$ ipython --no-banner

In [1]: import numpy as np

In [2]: np.set_printoptions(suppress=True, linewidth=140)

In [3]: tidy = lambda a: np.round(a, 1) + 0

In [4]: feats = np.load("test0.npy")

In [5]: feats
Out[5]: 
array([[ 1, -1,  1, -1, -1,  1, -1,  1],
       [ 1,  1, -1, -1,  1,  1, -1, -1],
       [ 1, -1, -1,  1,  1, -1, -1,  1],
       [ 1, -1,  1, -1,  1, -1,  1, -1]])

In [6]: T = np.stack([feats, -3 * feats, feats[::-1]])

In [7]: T.shape
Out[7]: (3, 4, 8)

In [8]: np.linalg.matrix_rank(T)
Out[8]: array([4, 4, 4])

In [9]: np.einsum("bij,cij->bc", T, T)
Out[9]: 
array([[ 32, -96,   0],
       [-96, 288,   0],
       [  0,   0,  32]])

In [10]: tidy(np.linalg.norm(T, axis=(1, 2)))
Out[10]: array([ 5.7, 17. ,  5.7])

In [11]: T.sum(axis=0)
Out[11]: 
array([[-1,  1, -1,  1,  3, -3,  3, -3],
       [-1, -3,  1,  3, -1, -3,  1,  3],
       [-1,  3,  1, -3, -1,  3,  1, -3],
       [-1,  1, -1,  1, -3,  3, -3,  3]])

In [12]: np.linalg.matrix_rank(T.reshape(3, -1))
Out[12]: np.int64(2)

In [13]: (T @ feats.T).shape
Out[13]: (3, 4, 4)

In [14]: mat = np.loadtxt("data.csv", delimiter=",")

In [15]: tidy(mat)
Out[15]: 
array([[-0.4,  0.3, -0.9],
       [ 0.3,  0.9,  0.2],
       [-0.9,  0.2,  0.5]])

In [16]: vals, evecs = np.linalg.eigh(mat)

In [17]: x = np.array([1, 1, 0])

In [18]: tidy(x @ mat @ x)
Out[18]: np.float64(1.1)

In [19]: tidy(np.linalg.eigvalsh(mat[1:, 1:]))
Out[19]: array([0.4, 1. ])

In [20]: tidy(evecs * np.abs(vals) @ evecs.T)
Out[20]: 
array([[1., 0., 0.],
       [0., 1., 0.],
       [0., 0., 1.]])

In [21]: x = np.array([2, 6, -1])

In [22]: tidy(np.abs(np.linalg.eigvals(mat)))
Out[22]: array([1., 1., 1.])

In [23]: [p for p in range(1, 25) if np.allclose(np.linalg.matrix_power(mat, p), np.eye(3))]
Out[23]: [2, 4, 6, 8, 10, 12, 14, 16, 18, 20, 22, 24]

In [24]: tidy(np.linalg.det(mat))
Out[24]: np.float64(-1.0)

In [25]: tidy(np.linalg.norm(x)), tidy(np.linalg.norm(mat @ x))
Out[25]: (np.float64(6.4), np.float64(6.4))

In [26]: tidy(mat.T @ (mat @ x))
Out[26]: array([ 2.,  6., -1.])

In [27]: tidy(np.sort(np.abs(np.degrees(np.angle(np.linalg.eigvals(mat))))))
Out[27]: array([  0.,   0., 180.])

In [28]: vals, evecs = np.linalg.eigh(mat)

In [29]: tidy(vals)
Out[29]: array([-1.,  1.,  1.])

In [30]: tidy(np.linalg.eigvalsh(mat @ mat))
Out[30]: array([1., 1., 1.])

In [31]: tidy(evecs.T @ evecs)
Out[31]: 
array([[1., 0., 0.],
       [0., 1., 0.],
       [0., 0., 1.]])

In [32]: q = mat.astype(float).copy()

In [33]: for j in range(3):
    ...:     q[:, j] -= q[:, :j] @ (q[:, :j].T @ q[:, j])
    ...:     q[:, j] /= np.linalg.norm(q[:, j])
    ...: 

In [34]: tidy(q.T @ q)
Out[34]: 
array([[1., 0., 0.],
       [0., 1., 0.],
       [0., 0., 1.]])

In [35]: np.all(np.linalg.eigvalsh(mat) > 0)
Out[35]: np.False_

In [36]: tidy(np.linalg.eigvalsh(mat).min())
Out[36]: np.float64(-1.0)

In [37]: cent = np.sign(np.array([[2, 0, 1, 1], [-3, 2, 2, 1], [1, 2, -2, 1], [-1, 3, 2, 2]]))

In [38]: out = (np.tril(cent, -1) + np.eye(4)) @ (np.triu(cent, 1) + np.eye(4))

In [39]: vals = np.array([2, -1, 2, 2])

In [40]: m1 = np.rint(out * vals @ np.linalg.inv(out)) + 0

In [41]: m1
Out[41]: 
array([[ 2.,  0.,  0.,  0.],
       [-9., -4.,  3.,  0.],
       [-9., -6.,  5.,  0.],
       [-9., -6.,  3.,  2.]])

In [42]: rng = np.random.default_rng(73)

In [43]: lab = rng.permutation(4)

In [44]: out = m1[:, lab] * rng.choice([-1, 1], 4)

In [45]: out
Out[45]: 
array([[-0., -2., -0.,  0.],
       [-3.,  9., -0., -4.],
       [-5.,  9., -0., -6.],
       [-3.,  9., -2., -6.]])

In [46]: Uu, _, vt = np.linalg.svd(m1.T @ out)

In [47]: tidy(Uu @ vt)
Out[47]: 
array([[ 0., -1.,  0.,  0.],
       [ 0.,  0.,  0.,  1.],
       [-1.,  0.,  0.,  0.],
       [ 0.,  0., -1.,  0.]])
